$ python3 -q
>>> import numpy as np
>>> np.set_printoptions(precision=2, suppress=True, linewidth=120, floatmode="fixed")
>>> def tidy(a):
...     return np.round(a, 2) + 0
... 
>>> A = np.array([[-1, 0, 0], [0, 1, 0], [0, 0, -1]])
>>> A
array([[-1,  0,  0],
       [ 0,  1,  0],
       [ 0,  0, -1]])
>>> u = np.array([2, 3, 1])
>>> other = A + np.outer(u, np.eye(3)[0])
>>> tidy(np.linalg.det(other) / np.linalg.det(A)), tidy(1 + np.linalg.solve(A, u)[0])
(np.float64(-1.0), np.float64(-1.0))
>>> evals, V = np.linalg.eigh(A)
>>> V @ np.diag(evals) @ V.T
array([[-1.00,  0.00,  0.00],
       [ 0.00,  1.00,  0.00],
       [ 0.00,  0.00, -1.00]])
>>> (evals > 1e-8).sum(), (evals < -1e-8).sum()
(np.int64(1), np.int64(2))
>>> np.unique(evals.round(6) + 0, return_counts=True)[1]
array([2, 1])
>>> tidy(np.linalg.eigvalsh(A + 4 * np.eye(3)))
array([3.00, 3.00, 5.00])
>>> V.T @ A @ V
array([[-1.00,  0.00,  0.00],
       [ 0.00, -1.00,  0.00],
       [ 0.00,  0.00,  1.00]])
>>> np.abs(V[:, -1])
array([0.00, 1.00, 0.00])
>>> tidy(np.sort(np.linalg.eigvals(A)))
array([-1.00, -1.00,  1.00])
>>> np.linalg.matrix_power(A - np.diag(np.diag(A)), 3)
array([[0, 0, 0],
       [0, 0, 0],
       [0, 0, 0]])
>>> np.prod(np.diag(A)), tidy(np.linalg.det(A))
(np.int64(1), np.float64(1.0))
>>> A @ A
array([[1, 0, 0],
       [0, 1, 0],
       [0, 0, 1]])
>>> other = np.linalg.inv(A)
>>> tidy(np.linalg.cond(A))
np.float64(1.0)
>>> tidy(np.linalg.slogdet(A)[0])
np.float64(1.0)
>>> other
array([[-1.00, -0.00, -0.00],
       [ 0.00,  1.00,  0.00],
       [-0.00, -0.00, -1.00]])
>>> tidy(np.linalg.det(A) * np.linalg.det(other))
np.float64(1.0)
>>> tidy(np.linalg.inv(other))
array([[-1.00,  0.00,  0.00],
       [ 0.00,  1.00,  0.00],
       [ 0.00,  0.00, -1.00]])
>>> feats = np.array([[30, -6, 7, -1, 8, 4, 6],
...     [-6, 15, -3, 9, 1, 2, 2],
...     [7, -3, 23, -18, -3, 18, 21],
...     [-1, 9, -18, 23, 7, -7, -17],
...     [8, 1, -3, 7, 22, 2, -6],
...     [4, 2, 18, -7, 2, 32, 19],
...     [6, 2, 21, -17, -6, 19, 26]])
>>> tidy(feats @ np.linalg.pinv(feats) @ feats)
array([[ 30.00,  -6.00,   7.00,  -1.00,   8.00,   4.00,   6.00],
       [ -6.00,  15.00,  -3.00,   9.00,   1.00,   2.00,   2.00],
       [  7.00,  -3.00,  23.00, -18.00,  -3.00,  18.00,  21.00],
       [ -1.00,   9.00, -18.00,  23.00,   7.00,  -7.00, -17.00],
       [  8.00,   1.00,  -3.00,   7.00,  22.00,   2.00,  -6.00],
       [  4.00,   2.00,  18.00,  -7.00,   2.00,  32.00,  19.00],
       [  6.00,   2.00,  21.00, -17.00,  -6.00,  19.00,  26.00]])
>>> np.allclose(feats[:-1].T @ np.linalg.lstsq(feats[:-1].T, feats[-1])[0], feats[-1])
True
>>> np.unique(feats.round(6), axis=0).shape
(7, 7)
>>> np.abs(np.diag(np.linalg.qr(feats)[1])) > 1e-9
array([ True,  True,  True,  True,  True,  True, False])
>>> np.linalg.lstsq(feats[:-1].T, feats[-1])[2]
np.int32(6)
